% ipython --no-banner

In [1]: import numpy as np

In [2]: import numpy.linalg as la

In [3]: np.set_printoptions(precision=2, suppress=True, linewidth=140, legacy="1.25")

In [4]: f = np.array([5, -1, 1])

In [5]: rng = np.random.default_rng(69604)

In [6]: m1 = np.outer(rng.normal(size=15), f) + 0.02 * rng.normal(size=(15, 3))

In [7]: m1
Out[7]: 
array([[ 1.5 , -0.29,  0.31],
       [ 3.81, -0.73,  0.77],
       [-3.05,  0.63, -0.6 ],
       [ 2.81, -0.57,  0.57],
       [-1.88,  0.4 , -0.37],
       [ 5.38, -1.1 ,  1.07],
       [-2.46,  0.5 , -0.52],
       [-6.17,  1.26, -1.23],
       [-3.55,  0.73, -0.72],
       [10.17, -2.02,  2.03],
       [-1.85,  0.37, -0.33],
       [ 4.83, -0.94,  0.94],
       [-5.89,  1.17, -1.16],
       [ 6.79, -1.34,  1.37],
       [-6.82,  1.37, -1.4 ]])

In [8]: Y = m1 + rng.integers(-2, 3, (15, 1)) @ rng.integers(-2, 3, (1, 3))

In [9]: Y
Out[9]: 
array([[ 0.5 , -2.29,  1.31],
       [ 1.81, -4.73,  2.77],
       [-1.05,  4.63, -2.6 ],
       [ 4.81,  3.43, -1.43],
       [-2.88, -1.6 ,  0.63],
       [ 5.38, -1.1 ,  1.07],
       [-0.46,  4.5 , -2.52],
       [-8.17, -2.74,  0.77],
       [-5.55, -3.27,  1.28],
       [ 8.17, -6.02,  4.03],
       [-2.85, -1.63,  0.67],
       [ 2.83, -4.94,  2.94],
       [-6.89, -0.83, -0.16],
       [ 6.79, -1.34,  1.37],
       [-5.82,  3.37, -2.4 ]])

In [10]: print(Y - m1)
[[-1. -2.  1.]
 [-2. -4.  2.]
 [ 2.  4. -2.]
 [ 2.  4. -2.]
 [-1. -2.  1.]
 [ 0.  0.  0.]
 [ 2.  4. -2.]
 [-2. -4.  2.]
 [-2. -4.  2.]
 [-2. -4.  2.]
 [-1. -2.  1.]
 [-2. -4.  2.]
 [-1. -2.  1.]
 [ 0.  0.  0.]
 [ 1.  2. -1.]]

In [11]: Uu, s, vt = la.svd(m1, full_matrices=False)

In [12]: np.abs(Uu[:, 0]).round(6).argmax()
Out[12]: 9

In [13]: print(np.allclose(Uu * s @ vt, m1))
True

In [14]: print(s)
[20.27  0.07  0.07]

In [15]: (s > 1e-8).sum()
Out[15]: 3

In [16]: E = np.array([[3, 8, 4], [9, 4, 4], [5, 6, 2]])

In [17]: E
Out[17]: 
array([[3, 8, 4],
       [9, 4, 4],
       [5, 6, 2]])

In [18]: evals, V = la.eig(E)

In [19]: round(float(np.prod(evals)), 2)
Out[19]: 104.0

In [20]: np.sort(la.eigvals(E.T))
Out[20]: array([-4.95, -1.37, 15.32])

In [21]: t3 = np.stack([E, 4 * E, E[::-1]])

In [22]: la.det(t3)
Out[22]: array([ 104., 6656., -104.])

In [23]: f = np.array([-3, -1, 3])

In [24]: Y = E + np.outer(f, np.eye(3)[1])

In [25]: Y
Out[25]: 
array([[3., 5., 4.],
       [9., 3., 4.],
       [5., 9., 2.]])

In [26]: la.matrix_rank(la.inv(Y) - la.inv(E), tol=1e-8)
Out[26]: 1

In [27]: f = np.array([1, 3, 0])

In [28]: np.cross(E[2, :3], E[0, :3])
Out[28]: array([  8, -14,  22])
